In [1]: import numpy as np

In [2]: from numpy import linalg as LA

In [3]: np.set_printoptions(precision=2, suppress=True, linewidth=160, floatmode="fixed")

In [4]: def rd(a):
   ...:     return np.round(a, 2) + 0
   ...: 

In [5]: A = np.load("out10.npy")

In [6]: print(A)
[[ 18.23  27.43 -17.48]
 [ 16.16  26.98 -19.18]
 [ 18.72  26.10 -17.34]
 [ 16.85  26.92 -19.88]
 [ 17.29  25.85 -16.97]
 [ 17.23  27.56 -18.21]
 [ 17.83  28.94 -17.88]
 [ 18.04  27.77 -16.79]
 [ 17.15  26.54 -19.70]
 [ 17.10  27.12 -19.69]
 [ 17.11  27.17 -17.00]
 [ 17.37  27.45 -19.10]
 [ 17.02  27.21 -15.57]
 [ 16.76  27.95 -18.85]
 [ 18.24  29.09 -18.35]
 [ 17.62  27.82 -16.51]
 [ 18.61  25.53 -18.88]]

In [7]: Ac = A - A.mean(axis=0)

In [8]: V = LA.svd(Ac)[2][:1]

In [9]: A2 = Ac - Ac @ V.T @ V

In [10]: print(rd(np.cov(Ac @ V.T, rowvar=False)))
1.68

In [11]: print(rd(LA.norm(A2) / LA.norm(Ac)))
0.66

In [12]: print(LA.norm(A2, axis=1).round(6).argmax())
16

In [13]: print(rd(np.diag(V.T @ V)))
[0.04 0.02 0.94]

In [14]: left, s, Vt = LA.svd(A)

In [15]: print(np.argmax(s[:-1] / (s[1:] + 1e-6)) + 1)
1

In [16]: print(rd(s))
[152.98   5.07   3.16]

In [17]: A2 = left[:, :1] @ np.diag(s[:1]) @ Vt[:1]

In [18]: print(rd(LA.norm(A - A2) / LA.norm(A)))
0.04

In [19]: print(LA.matrix_rank(A, rtol=0.05))
1

In [20]: print(rd(LA.norm(A - A2, 2)), rd(s[1]))
5.07 5.07

In [21]: print(LA.matrix_rank(A2))
1

In [22]: K = np.load("arr.npy")

In [23]: print(K)
[[ 4  5  6]
 [ 7  8  9]
 [10 11 12]]

In [24]: # null space of dimension 1

In [25]: rng = np.random.default_rng(18)

In [26]: idx = rng.permutation(3)

In [27]: print(idx)
[0 2 1]

In [28]: A2 = K[idx][:, idx]

In [29]: print(rd(np.sort(np.abs(LA.eigvals(A2)))))
[ 0.00  0.73 24.73]

In [30]: print(A2)
[[ 4  6  5]
 [10 12 11]
 [ 7  9  8]]

In [31]: print(np.allclose(A2, K))
False

In [32]: print(rd(LA.det(A2)), rd(LA.det(K[idx])))
0.0 0.0

In [33]: print(np.diag(A2))
[ 4 12  8]

In [34]: F = np.load("test15.npy")

In [35]: print(F)
[[-0.90 -1.80  1.70]
 [ 0.30  2.30  2.00]
 [ 0.34  2.32  2.01]]

In [36]: A2 = np.array([[-1, -2, 1], [2, -1, -1], [-2, 2, 1]])

In [37]: print(rd(np.einsum("ij->j", F)))
[-0.26  2.82  5.71]

In [38]: print(rd(A2.T @ F.T))
[[-6.10  0.30  0.28]
 [ 7.00  1.10  1.02]
 [ 2.60  0.00  0.03]]

In [39]: print(LA.matrix_rank(F @ A2))
3

In [40]: print(rd(F @ A2))
[[-6.10  7.00  2.60]
 [ 0.30  1.10  0.00]
 [ 0.28  1.02  0.03]]

In [41]: print(rd(np.einsum("ik,kj->ij", F, A2)))
[[-6.10  7.00  2.60]
 [ 0.30  1.10  0.00]
 [ 0.28  1.02  0.03]]

In [42]: E = np.loadtxt("block1.csv", delimiter=",")

In [43]: print(E)
[[-2.01 -1.00  0.00]
 [-2.87 -1.40 -0.50]
 [-0.96 -0.50 -1.20]
 [ 2.07  1.00 -0.30]
 [ 1.04  0.60  1.10]
 [-1.51 -0.70 -1.50]
 [-2.02 -1.00 -1.80]
 [-0.67 -0.30  0.10]
 [-2.34 -1.20  0.00]
 [-0.85 -0.40  0.70]
 [-2.31 -1.10  1.20]
 [ 6.93  3.40 -0.50]
 [ 0.40  0.20 -0.40]
 [-1.61 -0.80 -0.90]
 [-3.26 -1.60 -0.90]
 [ 0.46  0.20 -0.30]]

In [44]: ev, V = LA.eig(F)

In [45]: print(rd(np.sort(LA.eigvals(LA.inv(F)))))
[-1.04  0.23 15.40]

In [46]: print(rd(ev))
[ 4.31 -0.96  0.06]

In [47]: print(rd(np.sort(LA.eigvals(F @ F))))
[ 0.00  0.93 18.56]

In [48]: print(rd(F @ V[:, 0] - ev[0] * V[:, 0]))
[0.00 0.00 0.00]

In [49]: A2 = np.c_[E[:, :2] @ np.array([[2, 2], [0, 2]]), np.array([0, -3, -3, 1, -2, 3, -2, 2, 0, 0, 2, 1, 0, 2, -1, 2])]

In [50]: print(rd(A2))
[[-4.02 -6.02  0.00]
 [-5.74 -8.54 -3.00]
 [-1.92 -2.92 -3.00]
 [ 4.14  6.14  1.00]
 [ 2.08  3.28 -2.00]
 [-3.02 -4.42  3.00]
 [-4.04 -6.04 -2.00]
 [-1.34 -1.94  2.00]
 [-4.68 -7.08  0.00]
 [-1.70 -2.50  0.00]
 [-4.62 -6.82  2.00]
 [13.86 20.66  1.00]
 [ 0.80  1.20  0.00]
 [-3.22 -4.82  2.00]
 [-6.52 -9.72 -1.00]
 [ 0.92  1.32  2.00]]

In [51]: print(rd(LA.norm(A2 - E @ LA.lstsq(E, A2)[0], axis=0)))
[0.00 0.00 7.21]

In [52]: print(LA.matrix_rank(A2))
3

In [53]: print(rd(LA.lstsq(E, A2[:, 0])[0]))
[2.00 0.00 0.00]

In [54]: mat = np.load("data.npy")

In [55]: print(rd(mat))
[[-0.62 -0.35  0.71]
 [ 0.74  0.06  0.67]
 [-0.28  0.94  0.22]]

In [56]: # orthonormal columns

In [57]: print(np.allclose(mat, mat.T))
False

In [58]: print(rd(LA.det(mat)))
1.0

In [59]: print(rd(LA.svd(mat, compute_uv=False)))
[1.00 1.00 1.00]

In [60]: print(rd(mat @ mat.T))
[[1.00 0.00 0.00]
 [0.00 1.00 0.00]
 [0.00 0.00 1.00]]

In [61]: print(rd(LA.norm(mat, axis=0)))
[1.00 1.00 1.00]

In [62]: proj = np.triu(np.array([[-2, 2, 4], [3, -4, 4], [-2, 4, -5]]), 1) + np.eye(3)

In [63]: A2 = proj @ mat @ LA.inv(proj)

In [64]: print(rd(LA.det(A2)))
1.0

In [65]: arr = np.load("dump.npy")

In [66]: print(arr)
[[ 0  0]
 [ 1 -7]]

In [67]: def softmax(z):
    ...:     e = np.exp(z - z.max(axis=-1, keepdims=True))
    ...:     return e / e.sum(axis=-1, keepdims=True)
    ...: 

In [68]: print(softmax(arr[0] + 3))
[0.50 0.50]

In [69]: scores = arr @ arr.T / np.sqrt(2)

In [70]: print(rd(softmax(scores)))
[[0.50 0.50]
 [0.00 1.00]]

In [71]: print(rd(softmax(scores + np.triu(np.full(scores.shape, -np.inf), 1))))
[[1.00 0.00]
 [0.00 1.00]]

In [72]: print(softmax(scores)[0] @ arr)
[ 0.50 -3.50]

In [73]: print(softmax(scores).round(6).argmax(axis=1))
[0 1]

In [74]: A2 = np.array([[-7, 4, 8], [1, -6, 0]])

In [75]: W2 = np.kron(A2, mat)

In [76]: print(rd(LA.norm(W2, 2)), rd(LA.norm(A2, 2) * LA.norm(mat, 2)))
11.77 11.77

In [77]: print(LA.matrix_rank(W2))
6

In [78]: print(np.abs(np.diag(LA.qr(arr)[1])) > 1e-9)
[ True False]

In [79]: A2 = np.array([[1, 1], [1, -1]])

In [80]: M = np.kron(A2, np.kron(A2, A2))[rng.permutation(8)][:4]

In [81]: print(M)
[[ 1 -1 -1  1  1 -1 -1  1]
 [ 1 -1  1 -1 -1  1 -1  1]
 [ 1  1  1  1  1  1  1  1]
 [ 1  1 -1 -1  1  1 -1 -1]]

In [82]: f = np.array([-1, -3, -3])

In [83]: print(np.array([np.convolve(row, f, "same") for row in M]))
[[-2  1  5 -1 -5  1  5  0]
 [-2 -1  1  1  5  1 -1  0]
 [-4 -7 -7 -7 -7 -7 -7 -6]
 [-4 -5  1  5 -1 -5  1  6]]

In [84]: print(np.cross(M[0, :3], M[1, :3]))
[-2 -2  0]

In [85]: print(np.convolve(M[0], f))
[-1 -2  1  5 -1 -5  1  5  0 -3]

In [86]: print(np.polyval(f, M[0]))
[-7 -1 -1 -7 -7 -1 -1 -7]

In [87]: A2 = M / np.sqrt((M ** 2).mean(axis=1, keepdims=True))

In [88]: print(LA.matrix_rank(M - M.mean(axis=1, keepdims=True)))
3

In [89]: print(A2[0])
[ 1.00 -1.00 -1.00  1.00  1.00 -1.00 -1.00  1.00]

In [90]: A2 = M / LA.norm(M, axis=1, keepdims=True)

In [91]: G = A2 @ A2.T

In [92]: print(rd(G[1]))
[0.00 1.00 0.00 0.00]

In [93]: print(np.degrees(np.arccos(np.clip(G[1, 2], -1, 1))))
90.0

In [94]: print(np.argwhere(np.triu(np.abs(G) > 0.95, 1)))
[]

In [95]: print(rd(LA.norm(A2, axis=1)))
[1.00 1.00 1.00 1.00]

In [96]: X = rng.normal(size=(26, 3)) + 3 * np.array([3, 2, 0])

In [97]: print(rd(X))
[[ 9.57  7.61  2.83]
 [ 8.08  7.07  0.52]
 [ 8.72  7.09  0.51]
 [10.08  5.47  0.00]
 [ 9.39  6.02  0.02]
 [ 8.23  6.13  0.19]
 [ 8.94  5.99  0.70]
 [ 8.34  6.70 -0.15]
 [ 9.06  5.81  0.90]
 [ 9.76  6.01 -0.44]
 [10.86  6.54 -1.15]
 [ 9.00  5.89  0.72]
 [ 8.77  5.26  1.34]
 [ 7.01  4.59 -0.52]
 [ 8.49  5.87 -0.01]
 [10.00  4.48  2.98]
 [ 9.61  5.23 -0.57]
 [ 8.52  3.77  0.40]
 [ 7.89  5.46 -1.10]
 [ 8.40  6.02 -1.29]
 [10.52  4.72 -0.50]
 [ 8.97  6.62  0.21]
 [ 9.03  6.49  0.36]
 [ 8.02  6.57 -0.67]
 [ 7.83  5.88 -0.53]
 [ 9.22  6.26 -0.63]]

In [98]: t3 = np.stack([F, -3 * F, F[::-1]])

In [99]: print(LA.matrix_rank(t3.reshape(3, -1)))
2

In [100]: print(rd(np.einsum("bij,cij->bc", t3, t3)))
[[ 25.86 -77.57   7.25]
 [-77.57 232.72 -21.75]
 [  7.25 -21.75  25.86]]

In [101]: print(rd(LA.norm(t3, axis=(1, 2))))
[ 5.09 15.26  5.09]

In [102]: print((t3 @ F.T).shape)
(3, 3, 3)

In [103]: d = LA.norm(X[:, None] - X[None], axis=-1)

In [104]: print(rd(d[:5, :5]))
[[0.00 2.81 2.53 3.59 3.24]
 [2.81 0.00 0.64 2.61 1.76]
 [2.53 0.64 0.00 2.17 1.36]
 [3.59 2.61 2.17 0.00 0.87]
 [3.24 1.76 1.36 0.87 0.00]]

In [105]: print(d.shape)
(26, 26)

In [106]: print(LA.matrix_rank(d ** 2))
5

In [107]: x0 = np.array([5, 8, 4])

In [108]: a = np.maximum(X @ x0, 0)

In [109]: print(np.tanh(X @ x0))
[1.00 1.00 1.00 1.00 1.00 1.00 1.00 1.00 1.00 1.00 1.00 1.00 1.00 1.00 1.00 1.00 1.00 1.00 1.00 1.00 1.00 1.00 1.00 1.00 1.00 1.00]

In [110]: print(rd(X * (a > 1e-9)[:, None]))
[[ 9.57  7.61  2.83]
 [ 8.08  7.07  0.52]
 [ 8.72  7.09  0.51]
 [10.08  5.47  0.00]
 [ 9.39  6.02  0.02]
 [ 8.23  6.13  0.19]
 [ 8.94  5.99  0.70]
 [ 8.34  6.70 -0.15]
 [ 9.06  5.81  0.90]
 [ 9.76  6.01 -0.44]
 [10.86  6.54 -1.15]
 [ 9.00  5.89  0.72]
 [ 8.77  5.26  1.34]
 [ 7.01  4.59 -0.52]
 [ 8.49  5.87 -0.01]
 [10.00  4.48  2.98]
 [ 9.61  5.23 -0.57]
 [ 8.52  3.77  0.40]
 [ 7.89  5.46 -1.10]
 [ 8.40  6.02 -1.29]
 [10.52  4.72 -0.50]
 [ 8.97  6.62  0.21]
 [ 9.03  6.49  0.36]
 [ 8.02  6.57 -0.67]
 [ 7.83  5.88 -0.53]
 [ 9.22  6.26 -0.63]]

In [111]: print(np.flatnonzero(a > 1e-9))
[ 0  1  2  3  4  5  6  7  8  9 10 11 12 13 14 15 16 17 18 19 20 21 22 23 24 25]

In [112]: print(rd(LA.norm(X, 2) / LA.norm(X)))
0.99

In [113]: print(round(np.log10(LA.cond(X))))
1

In [114]: print(LA.matrix_rank(X, rtol=0.1))
1

In [115]: print([round(float(x), 2) for x in LA.svd(X, compute_uv=False)[:3]])
[54.79, 5.23, 4.38]
